$ python3 -q
>>> import numpy as np
>>> np.set_printoptions(precision=1, suppress=True, linewidth=120, sign=" ")
>>> out = np.array([[0, 5, 1, 4, 2, 0],
...     [0, 5, 2, 5, 0, 5],
...     [2, 3, 2, 4, 1, 4],
...     [2, 5, 4, 4, 5, 0],
...     [0, 0, 2, 4, 3, 0],
...     [0, 2, 2, 2, 3, 4]])
>>> K = out - out.T
>>> K
array([[ 0,  5, -1,  2,  2,  0],
       [-5,  0, -1,  0,  0,  3],
       [ 1,  1,  0,  0, -1,  2],
       [-2,  0,  0,  0,  1, -2],
       [-2,  0,  1, -1,  0, -3],
       [ 0, -3, -2,  2,  3,  0]])
>>> # skew, so no eigenvalue has a real part
>>> left, sigma, Vt = np.linalg.svd(K)
>>> np.argmax(sigma[:-1] / (sigma[1:] + 1e-6)) + 1
np.int64(4)
>>> sigma.round(1) + 0
array([ 6. ,  6. ,  5.2,  5.2,  0. ,  0. ])
>>> out = left[:, :4] @ np.diag(sigma[:4]) @ Vt[:4]
>>> np.linalg.matrix_rank(K, rtol=0.05)
np.int64(4)
>>> np.linalg.matrix_rank(out)
np.int64(4)
>>> out.round(1) + 0
array([[ 0.,  5., -1.,  2.,  2.,  0.],
       [-5.,  0., -1.,  0.,  0.,  3.],
       [ 1.,  1.,  0.,  0., -1.,  2.],
       [-2.,  0.,  0.,  0.,  1., -2.],
       [-2.,  0.,  1., -1.,  0., -3.],
       [ 0., -3., -2.,  2.,  3.,  0.]])
>>> round(np.linalg.norm(K - out) / np.linalg.norm(K), 1)
np.float64(0.0)
>>> np.linalg.matrix_rank(K, rtol=0.1)
np.int64(4)
>>> np.argsort(-np.linalg.norm(K, axis=0).round(6), kind="stable")[:3]
array([ 1,  0,  5])
>>> round(np.log10(np.linalg.cond(K)))
2
>>> [round(float(x), 1) for x in np.linalg.svd(K, compute_uv=False)[:3]]
[6.0, 6.0, 5.2]
>>> np.linalg.cond(K) > 100
np.True_
>>> w1 = np.array([[1, 2], [0, 2], [3, 3], [-1, -3], [-2, -1], [3, -3]])
>>> c = np.array([8, 6])
>>> H = np.maximum(K @ w1 + c, 0)
>>> (H > 0).astype(int)
array([[ 0,  1],
       [ 1,  0],
       [ 1,  1],
       [ 0,  1],
       [ 1,  1],
       [ 0,  0]])
>>> np.linalg.matrix_rank(H)
np.int64(2)
>>> W2 = np.array([[7, 5, 6], [5, 7, 1]])
>>> (H @ W2).round(6).argmax(axis=1)
array([ 1,  0,  0,  1,  1,  0])
>>> H @ W2
array([[  25,   35,    5],
       [  63,   45,   54],
       [ 144,  120,  107],
       [  35,   49,    7],
       [  92,  124,   23],
       [   0,    0,    0]])
>>> W0 = np.loadtxt("run3.csv", delimiter=",")
>>> W0.round(1) + 0
array([[ 0.3, -0.2, -0.4,  0.2, -0.3,  1.3,  0.1,  0.5, -0.2,  0.7,  0.8, -0.3,  0. ,  0.4],
       [-0.6,  0.1,  0.2, -0.1, -0.4, -0.7, -0.2, -0.2,  0.3,  1.2,  0.1,  0. ,  0.2,  1.1],
       [-1.1,  0.3,  0.6,  0.4,  0.7,  0.5, -0.7,  0.5, -0.1, -0.2, -0.1, -0.2, -0.6,  0.2],
       [ 0.1,  0.1,  0.8,  0.6, -0.2, -0.1,  0.6,  0. ,  1.3,  0. ,  0.8,  0.1, -0.4, -0.4],
       [ 1. ,  0. ,  0.4, -0.2,  0.3,  0.1,  0.1, -0.4, -0.1,  0. , -0.4,  0. , -1.3,  0.9],
       [ 0.6,  0.7, -0.2,  1.1,  1. , -0.2, -0.1, -0.2, -0.3,  0.6,  0. ,  0.5,  0.4, -0.1],
       [-0.1,  0.4,  0. , -0.4, -0.2, -0.3,  0.1,  0.6, -0.5, -0.4,  0.8,  1.4, -0.3,  0.4],
       [-0.1,  0.8,  0.3, -0.7,  0.2, -0.4,  0.6,  0.3, -0.7,  0.6,  0.4, -0.8, -0.3, -0.7],
       [-0.7,  0. , -1. ,  0.4, -0.2,  0.1,  0.6, -0.4,  0.1,  0.5, -0.3,  0.4, -1. , -0.4],
       [-0.2, -0.6,  0. ,  0.3,  0.2, -0.3, -0.4, -1.1, -0.6, -0.2,  1.2, -0.3, -0.3, -0.1],
       [-0.2,  1.1,  0.1,  0.6, -0.8,  0.2,  0.4, -0.5, -0.3, -0.8,  0. , -0.4,  0.2,  0.5],
       [ 0.2, -0.1, -0.9,  0.4,  0.3, -0.9,  0.1,  0.9,  0.2, -0.4,  0.3, -0.7, -0.3,  0.5],
       [ 0.2,  1. , -0.7, -0.7,  0.2,  0.2, -0.9, -0.4,  0.8, -0.1,  0.4, -0.1, -0.1, -0.2],
       [ 0.5,  0.1,  0.2,  0.5, -1.1, -0.3, -1. ,  0.4, -0.4,  0.3, -0.2,  0. , -0.5, -0.6]])
>>> f = np.array([0, 1, 1, 1, -1, -1, -1, 0, 1, -2, -1, 0, 2, 0])
>>> out = W0 + np.outer(f, np.eye(14)[1])
>>> round(float(np.linalg.det(out) / np.linalg.det(W0)), 1), np.round(1 + np.linalg.solve(W0, f)[1], 1)
(1.3, np.float64(1.3))
>>> np.linalg.matrix_rank(np.linalg.inv(out) - np.linalg.inv(W0), tol=1e-8)
np.int64(1)
